$ python3 -q
>>> import numpy as np
>>> import numpy.linalg as la
>>> np.set_printoptions(precision=1, suppress=True, linewidth=160)
>>> J = np.load("a.npy")
>>> print(J)
[[0.5 0.  0.  0.5 0. ]
 [0.  0.7 0.3 0.  0. ]
 [0.  0.  0.5 0.5 0. ]
 [0.  0.  0.  1.  0. ]
 [0.  0.3 0.3 0.  0.3]]
>>> out = np.array([[-3, 5, 5], [2, 1, 1], [-5, -1, 3], [4, 3, 3], [0, -3, 0]])
>>> print(np.einsum("ij,ij->i", J, J))
[0.5 0.6 0.5 1.  0.3]
>>> print(np.vstack([J, out.T]).shape)
(8, 5)
>>> print(np.einsum("ik,kj->ji", J, out))
[[ 0.5 -0.3 -0.5  4.  -1. ]
 [ 4.   0.3  1.   3.  -1. ]
 [ 4.   1.7  3.   3.   1.3]]
>>> print(out.T @ J.T)
[[ 0.5 -0.3 -0.5  4.  -1. ]
 [ 4.   0.3  1.   3.  -1. ]
 [ 4.   1.7  3.   3.   1.3]]
>>> rng = np.random.default_rng(80728)
>>> labels = rng.permutation(5)
>>> print(labels)
[2 0 3 1 4]
>>> out = J[labels][:, labels]
>>> print(np.trace(out))
3.0
>>> print(np.sort(np.abs(la.eigvals(out))))
[0.3 0.5 0.5 0.7 1. ]
>>> P = np.triu(np.array([[3, 3, 3, 2, 0],
...     [0, 1, 3, 3, 0],
...     [2, 3, 1, 3, 3],
...     [0, 1, 1, 2, 1],
...     [3, 3, 0, 1, 2]]), 1) + np.eye(5)
>>> out = P @ J @ la.inv(P)
>>> print(la.matrix_rank(out))
5
>>> print(out)
[[ 0.5  0.5 -0.5  3.  -1.5]
 [ 0.   0.7 -0.2  3.  -2.5]
 [ 0.   1.  -1.5  5.   0.5]
 [ 0.   0.3 -0.7  2.   0.3]
 [ 0.   0.3 -0.7  1.   1.3]]
>>> print(P @ J - J @ P)
[[ 0.   0.5  1.   2.5 -0.5]
 [ 0.   0.  -0.5  1.5 -1. ]
 [ 0.   1.   1.   1.5 -1. ]
 [ 0.   0.3  0.3  0.  -0.7]
 [ 0.   0.  -1.  -2.  -1. ]]
>>> evals, vecs = la.eig(J)
>>> print(round(np.prod(evals), 1))
0.1
>>> print(np.sort(la.eigvals(la.inv(J))))
[1.  1.5 2.  2.  3. ]
>>> print(np.round(la.matrix_power(J, 100), 1) + 0)
[[0. 0. 0. 1. 0.]
 [0. 0. 0. 1. 0.]
 [0. 0. 0. 1. 0.]
 [0. 0. 0. 1. 0.]
 [0. 0. 0. 1. 0.]]
>>> print(J.sum(axis=1))
[1. 1. 1. 1. 1.]
>>> print(la.matrix_power(J, 2))
[[0.2 0.  0.  0.8 0. ]
 [0.  0.4 0.4 0.2 0. ]
 [0.  0.  0.2 0.8 0. ]
 [0.  0.  0.  1.  0. ]
 [0.  0.3 0.4 0.2 0.1]]
>>> p = np.eye(5)[3]
>>> for _ in range(4):
...     p = p @ J
...     print(p.round(1))
... 
[0. 0. 0. 1. 0.]
[0. 0. 0. 1. 0.]
[0. 0. 0. 1. 0.]
[0. 0. 0. 1. 0.]
>>> F = np.array([[8, 4, 8, 4, 8, 4],
...     [4, 8, 4, 8, 4, 8],
...     [3, 8, 3, 8, 3, 8],
...     [8, 4, 8, 4, 8, 4],
...     [4, 8, 4, 8, 4, 8],
...     [3, 8, 3, 8, 3, 8]])
>>> print(F)
[[8 4 8 4 8 4]
 [4 8 4 8 4 8]
 [3 8 3 8 3 8]
 [8 4 8 4 8 4]
 [4 8 4 8 4 8]
 [3 8 3 8 3 8]]
>>> rk = la.matrix_rank(F)
>>> print(rk)
2
>>> ns = la.svd(F)[2][rk:].T
>>> print(ns.shape)
(6, 4)
>>> print(np.round(ns @ ns.T, 1) + 0)
[[ 0.7  0.  -0.3  0.  -0.3  0. ]
 [ 0.   0.7  0.  -0.3  0.  -0.3]
 [-0.3  0.   0.7  0.  -0.3  0. ]
 [ 0.  -0.3  0.   0.7  0.  -0.3]
 [-0.3  0.  -0.3  0.   0.7  0. ]
 [ 0.  -0.3  0.  -0.3  0.   0.7]]
>>> print([int(la.matrix_rank(F[:i])) for i in range(1, len(F) + 1)])
[1, 2, 2, 2, 2, 2]
>>> print(round(float(la.norm(F, 2) / la.norm(F)), 1))
0.9
>>> print(la.matrix_rank(F, rtol=0.1))
2
